In [1]: import numpy as np

In [2]: import numpy.linalg as la

In [3]: np.set_printoptions(precision=2, suppress=True, linewidth=200)

In [4]: f = np.array([-2, 1, 2])

In [5]: rng = np.random.default_rng(890176)

In [6]: arr = np.outer(rng.normal(size=11), f) + 0.1 * rng.normal(size=(11, 3))

In [7]: arr
Out[7]: 
array([[ 1.17, -0.48, -1.  ],
       [ 0.21, -0.06, -0.13],
       [ 0.38, -0.05, -0.38],
       [-2.38,  1.09,  1.98],
       [ 0.34, -0.19, -0.3 ],
       [ 3.17, -1.41, -3.21],
       [-0.86,  0.32,  0.83],
       [ 3.22, -1.74, -3.14],
       [-2.64,  1.45,  2.64],
       [ 1.16, -0.74, -1.4 ],
       [ 3.39, -1.76, -3.28]])

In [8]: Ac = (arr - arr.mean(axis=0)) / arr.std(axis=0)

In [9]: np.argwhere(np.abs(Ac) > 2)
Out[9]: array([], shape=(0, 2), dtype=int64)

In [10]: b = la.lstsq(np.delete(Ac, 0, axis=1), Ac[:, 0])[0]

In [11]: b
Out[11]: array([-0.14, -0.85])

In [12]: np.round(1 - np.var(Ac[:, 0] - np.delete(Ac, 0, axis=1) @ b), 2)
Out[12]: np.float64(0.99)

In [13]: x0 = np.array([-5, 1, 4])

In [14]: y = arr @ x0

In [15]: np.round(la.pinv(arr) @ arr, 2) + 0
Out[15]: 
array([[1., 0., 0.],
       [0., 1., 0.],
       [0., 0., 1.]])

In [16]: y = y + 0.05 * rng.normal(size=11)

In [17]: y
Out[17]: array([-10.28,  -1.55,  -3.56,  20.9 ,  -2.95, -30.09,   7.86, -30.37,  25.2 , -12.24, -31.88])

In [18]: b, *_ = la.lstsq(arr, y)

In [19]: b.round()
Out[19]: array([-5.,  1.,  4.])

In [20]: np.round(arr.T @ (y - arr @ b), 2) + 0
Out[20]: array([0., 0., 0.])

In [21]: b
Out[21]: array([-4.8 ,  0.93,  4.24])

In [22]: data = np.loadtxt("run2.csv", delimiter=",")

In [23]: data
Out[23]: 
array([[ 1.,  3.,  2.,  2.,  1.,  3.,  3.,  3.,  2.],
       [-2.,  0., -1., -1., -2.,  0.,  0.,  0., -1.],
       [ 0.,  2.,  1.,  1.,  0.,  2.,  2.,  2.,  1.],
       [ 0.,  2.,  1.,  1.,  0.,  2.,  2.,  2.,  1.],
       [ 2.,  4.,  3.,  3.,  2.,  4.,  4.,  4.,  3.],
       [-2.,  0., -1., -1., -2.,  0.,  0.,  0., -1.],
       [ 2.,  4.,  3.,  3.,  2.,  4.,  4.,  4.,  3.],
       [ 1.,  3.,  2.,  2.,  1.,  3.,  3.,  3.,  2.],
       [-2.,  0., -1., -1., -2.,  0.,  0.,  0., -1.],
       [ 0.,  2.,  1.,  1.,  0.,  2.,  2.,  2.,  1.],
       [-2.,  0., -1., -1., -2.,  0.,  0.,  0., -1.],
       [-2.,  0., -1., -1., -2.,  0.,  0.,  0., -1.]])

In [24]: # row 3 repeats row 2

In [25]: U, s, Vh = la.svd(data, full_matrices=False)

In [26]: np.round(np.sqrt((s ** 2).sum()), 2), round(la.norm(data), 2)
Out[26]: (np.float64(20.25), np.float64(20.25))

In [27]: np.round(U.T @ U, 2) + 0
Out[27]: 
array([[1., 0., 0., 0., 0., 0., 0., 0., 0.],
       [0., 1., 0., 0., 0., 0., 0., 0., 0.],
       [0., 0., 1., 0., 0., 0., 0., 0., 0.],
       [0., 0., 0., 1., 0., 0., 0., 0., 0.],
       [0., 0., 0., 0., 1., 0., 0., 0., 0.],
       [0., 0., 0., 0., 0., 1., 0., 0., 0.],
       [0., 0., 0., 0., 0., 0., 1., 0., 0.],
       [0., 0., 0., 0., 0., 0., 0., 1., 0.],
       [0., 0., 0., 0., 0., 0., 0., 0., 1.]])

In [28]: np.round(s / s[0], 2) + 0
Out[28]: array([1.  , 0.36, 0.  , 0.  , 0.  , 0.  , 0.  , 0.  , 0.  ])

In [29]: np.round(U.T @ data @ Vh.T, 2) + 0
Out[29]: 
array([[19.04,  0.  ,  0.  ,  0.  ,  0.  ,  0.  ,  0.  ,  0.  ,  0.  ],
       [ 0.  ,  6.89,  0.  ,  0.  ,  0.  ,  0.  ,  0.  ,  0.  ,  0.  ],
       [ 0.  ,  0.  ,  0.  ,  0.  ,  0.  ,  0.  ,  0.  ,  0.  ,  0.  ],
       [ 0.  ,  0.  ,  0.  ,  0.  ,  0.  ,  0.  ,  0.  ,  0.  ,  0.  ],
       [ 0.  ,  0.  ,  0.  ,  0.  ,  0.  ,  0.  ,  0.  ,  0.  ,  0.  ],
       [ 0.  ,  0.  ,  0.  ,  0.  ,  0.  ,  0.  ,  0.  ,  0.  ,  0.  ],
       [ 0.  ,  0.  ,  0.  ,  0.  ,  0.  ,  0.  ,  0.  ,  0.  ,  0.  ],
       [ 0.  ,  0.  ,  0.  ,  0.  ,  0.  ,  0.  ,  0.  ,  0.  ,  0.  ],
       [ 0.  ,  0.  ,  0.  ,  0.  ,  0.  ,  0.  ,  0.  ,  0.  ,  0.  ]])

In [30]: s.round(2) + 0
Out[30]: array([19.04,  6.89,  0.  ,  0.  ,  0.  ,  0.  ,  0.  ,  0.  ,  0.  ])

In [31]: np.cumsum(s ** 2) / np.sum(s ** 2)
Out[31]: array([0.88, 1.  , 1.  , 1.  , 1.  , 1.  , 1.  , 1.  , 1.  ])

In [32]: np.abs(Vh[0])
Out[32]: array([0.19, 0.4 , 0.3 , 0.3 , 0.19, 0.4 , 0.4 , 0.4 , 0.3 ])

In [33]: np.abs(U[:, 0]).round(6).argmax()
Out[33]: np.int64(4)

In [34]: K = np.load("w.npy")

In [35]: K
Out[35]: 
array([[ 0.61, -0.36, -0.45,  0.38, -0.28, -0.28,  2.04, -1.35, -1.36, -0.34, -1.05,  0.18],
       [ 0.5 , -0.4 , -0.4 ,  0.4 , -0.3 , -0.4 ,  1.9 , -1.2 , -1.4 , -0.4 , -0.9 ,  0.2 ],
       [-1.4 , -0.6 ,  0.4 , -1.2 , -0.9 , -0.3 ,  1.2 , -1.7 ,  1.4 , -1.  ,  1.4 , -0.2 ],
       [-0.9 ,  0.1 , -1.  ,  0.  ,  0.5 , -1.  , -0.2 ,  0.4 ,  0.9 , -0.3 , -1.  ,  0.  ]])

In [36]: t3 = np.stack([K, -1 * K, K[::-1]])

In [37]: t3.shape
Out[37]: (3, 4, 12)

In [38]: np.einsum("bij,cij->bc", t3, t3)
Out[38]: 
array([[ 38.37, -38.37,  -0.53],
       [-38.37,  38.37,   0.53],
       [ -0.53,   0.53,  38.37]])

In [39]: la.matrix_rank(t3.reshape(3, -1))
Out[39]: np.int64(2)

In [40]: la.matrix_rank(t3)
Out[40]: array([4, 4, 4])
